$ python -q
>>> import numpy as np
>>> np.set_printoptions(precision=2, suppress=True, linewidth=160)
>>> m1 = np.load("mat.npy")
>>> m1
array([[  7, -15,   3,  -9,   5,   5],
       [  7,  -6,   6,   3,   2,   6],
       [  9,  27,   1,   7,  -9,  -7],
       [  7, -18,   6,  -8,   6,  -9],
       [  4,  12,   6,   3,  -4,  -2],
       [  1, -12,  -7,  -4,   4,  -8],
       [  1, -24,   4,   8,   8,   6],
       [ -2, -21,   4,  -9,   7,   4],
       [ -7, -24,   5,  -2,   8,   3],
       [ -4, -12,   7,  -4,   4,  -7],
       [ -7, -18,  -1,  -8,   6,  -8]])
>>> t = np.radians(72)
>>> r_ = np.eye(6)
>>> r_[1, 1] = r_[0, 0] = np.cos(t)
>>> r_[1, 0], r_[0, 1] = -np.sin(t), np.sin(t)
>>> r_
array([[ 0.31,  0.95,  0.  ,  0.  ,  0.  ,  0.  ],
       [-0.95,  0.31,  0.  ,  0.  ,  0.  ,  0.  ],
       [ 0.  ,  0.  ,  1.  ,  0.  ,  0.  ,  0.  ],
       [ 0.  ,  0.  ,  0.  ,  1.  ,  0.  ,  0.  ],
       [ 0.  ,  0.  ,  0.  ,  0.  ,  1.  ,  0.  ],
       [ 0.  ,  0.  ,  0.  ,  0.  ,  0.  ,  1.  ]])
>>> A2 = m1 @ r_.T
>>> np.allclose(m1 @ m1.T, A2 @ A2.T)
True
>>> round(np.linalg.det(r_), 2), round(np.trace(r_), 2)
(np.float64(1.0), np.float64(4.62))
>>> np.allclose(np.linalg.norm(m1, axis=1), np.linalg.norm(A2, axis=1))
True
>>> np.linalg.norm(m1, axis=0)
array([19.08, 60.52, 16.55, 21.38, 20.17, 20.81])
>>> np.round(np.linalg.norm(m1[7] - m1[5]), 2)
np.float64(19.72)
>>> round(float(np.linalg.norm(m1) ** 2 / np.linalg.norm(m1, 2) ** 2), 2)
1.29
>>> cent = np.sign(np.array([[3, 1, 2, 2], [0, 3, 2, 1], [2, 3, 0, 0], [0, 1, 3, 2]]))
>>> A2 = (np.tril(cent, -1) + np.eye(4)) @ (np.triu(cent, 1) + np.eye(4))
>>> w = np.array([-1, -1, 2, 2])
>>> arr = np.rint(A2 * w @ np.linalg.inv(A2)) + 0
>>> arr
array([[-1., -3.,  0.,  3.],
       [ 0., -4.,  0.,  3.],
       [-3., -9.,  2.,  6.],
       [ 0., -6.,  0.,  5.]])
>>> rng = np.random.default_rng(974463)
>>> z = rng.permutation(4)
>>> A2 = arr[:, z] * rng.choice([-1, 1], 4)
>>> A2
array([[ 3., -0., -3.,  1.],
       [ 3., -0., -4., -0.],
       [ 6., -2., -9.,  3.],
       [ 5., -0., -6., -0.]])
>>> U, _, Vh = np.linalg.svd(arr.T @ A2)
>>> z
array([3, 2, 1, 0])
>>> np.round(U @ Vh, 2) + 0
array([[ 0.,  0.,  0., -1.],
       [ 0.,  0.,  1.,  0.],
       [ 0., -1.,  0.,  0.],
       [ 1.,  0.,  0.,  0.]])
